>>> import numpy as np
>>> np.set_printoptions(precision=3, suppress=True, linewidth=160, legacy="1.25")
>>> rnd = lambda a: np.round(a, 3) + 0
>>> arr = np.load("x.npy")
>>> print(arr)
[[-2.3  0.8  0.8  0. ]
 [-1.9  0.8 -0.2 -0.7]
 [-0.5  0.4 -0.2 -1. ]
 [-1.2 -1.2 -0.6 -1.3]
 [ 0.7  0.6  2.6 -0.2]]
>>> other = arr / np.linalg.norm(arr, axis=1, keepdims=True)
>>> G = other @ other.T
>>> rnd(G[0])
array([1.   , 0.865, 0.424, 0.232, 0.134])
>>> (G - 2 * np.eye(5)).round(6).argmax(axis=1)
array([1, 0, 1, 2, 0])
>>> rnd(G)
array([[ 1.   ,  0.865,  0.424,  0.232,  0.134],
       [ 0.865,  1.   ,  0.763,  0.484, -0.203],
       [ 0.424,  0.763,  1.   ,  0.576, -0.129],
       [ 0.232,  0.484,  0.576,  1.   , -0.466],
       [ 0.134, -0.203, -0.129, -0.466,  1.   ]])
>>> print(rnd(np.linalg.norm(other, axis=1)))
[1. 1. 1. 1. 1.]
>>> np.argwhere(np.triu(np.abs(G) > 0.95, 1))
array([], shape=(0, 2), dtype=int64)
>>> other = arr / np.sqrt((arr ** 2).mean(axis=1, keepdims=True))
>>> rnd(np.linalg.norm(other, axis=1))
array([2., 2., 2., 2., 2.])
>>> rnd(other[3])
array([-1.081, -1.081, -0.54 , -1.171])
>>> x0 = np.array([1, 2, 0, 0])
>>> y = arr @ x0
>>> rnd(np.linalg.solve(arr.T @ arr, arr.T @ y))
array([1., 2., 0., 0.])
>>> print(rnd(np.linalg.lstsq(arr, y)[0]))
[1. 2. 0. 0.]
>>> print(rnd(np.linalg.pinv(arr) @ arr))
[[1. 0. 0. 0.]
 [0. 1. 0. 0.]
 [0. 0. 1. 0.]
 [0. 0. 0. 1.]]
>>> rnd(y)
array([-0.7, -0.3,  0.3, -3.6,  1.9])
>>> rng = np.random.default_rng(504)
>>> y = y + 0.3 * rng.normal(size=5)
>>> rnd(y)
array([-0.724, -0.427,  0.771, -3.922,  2.026])
>>> beta, *_ = np.linalg.lstsq(arr, y)
>>> rnd(beta)
array([ 1.168,  2.34 , -0.071, -0.203])
>>> rnd(arr.T @ (y - arr @ beta))
array([0., 0., 0., 0.])
>>> beta.round()
array([ 1.,  2., -0., -0.])
>>> [round(float(np.linalg.norm(np.linalg.solve(arr.T @ arr + lam * np.eye(4), arr.T @ y))), 2) for lam in (0, 1, 10, 100)]
[2.62, 1.64, 0.64, 0.12]
>>> print(rnd(np.linalg.norm(y - arr @ beta)))
0.349
>>> other = np.array([[1, 2, 1], [0, 2, 1]])
>>> C = np.kron(other, arr)
>>> C.shape
(10, 12)
>>> C
array([[-2.3,  0.8,  0.8,  0. , -4.6,  1.6,  1.6,  0. , -2.3,  0.8,  0.8,  0. ],
       [-1.9,  0.8, -0.2, -0.7, -3.8,  1.6, -0.4, -1.4, -1.9,  0.8, -0.2, -0.7],
       [-0.5,  0.4, -0.2, -1. , -1. ,  0.8, -0.4, -2. , -0.5,  0.4, -0.2, -1. ],
       [-1.2, -1.2, -0.6, -1.3, -2.4, -2.4, -1.2, -2.6, -1.2, -1.2, -0.6, -1.3],
       [ 0.7,  0.6,  2.6, -0.2,  1.4,  1.2,  5.2, -0.4,  0.7,  0.6,  2.6, -0.2],
       [-0. ,  0. ,  0. ,  0. , -4.6,  1.6,  1.6,  0. , -2.3,  0.8,  0.8,  0. ],
       [-0. ,  0. , -0. , -0. , -3.8,  1.6, -0.4, -1.4, -1.9,  0.8, -0.2, -0.7],
       [-0. ,  0. , -0. , -0. , -1. ,  0.8, -0.4, -2. , -0.5,  0.4, -0.2, -1. ],
       [-0. , -0. , -0. , -0. , -2.4, -2.4, -1.2, -2.6, -1.2, -1.2, -0.6, -1.3],
       [ 0. ,  0. ,  0. , -0. ,  1.4,  1.2,  5.2, -0.4,  0.7,  0.6,  2.6, -0.2]])
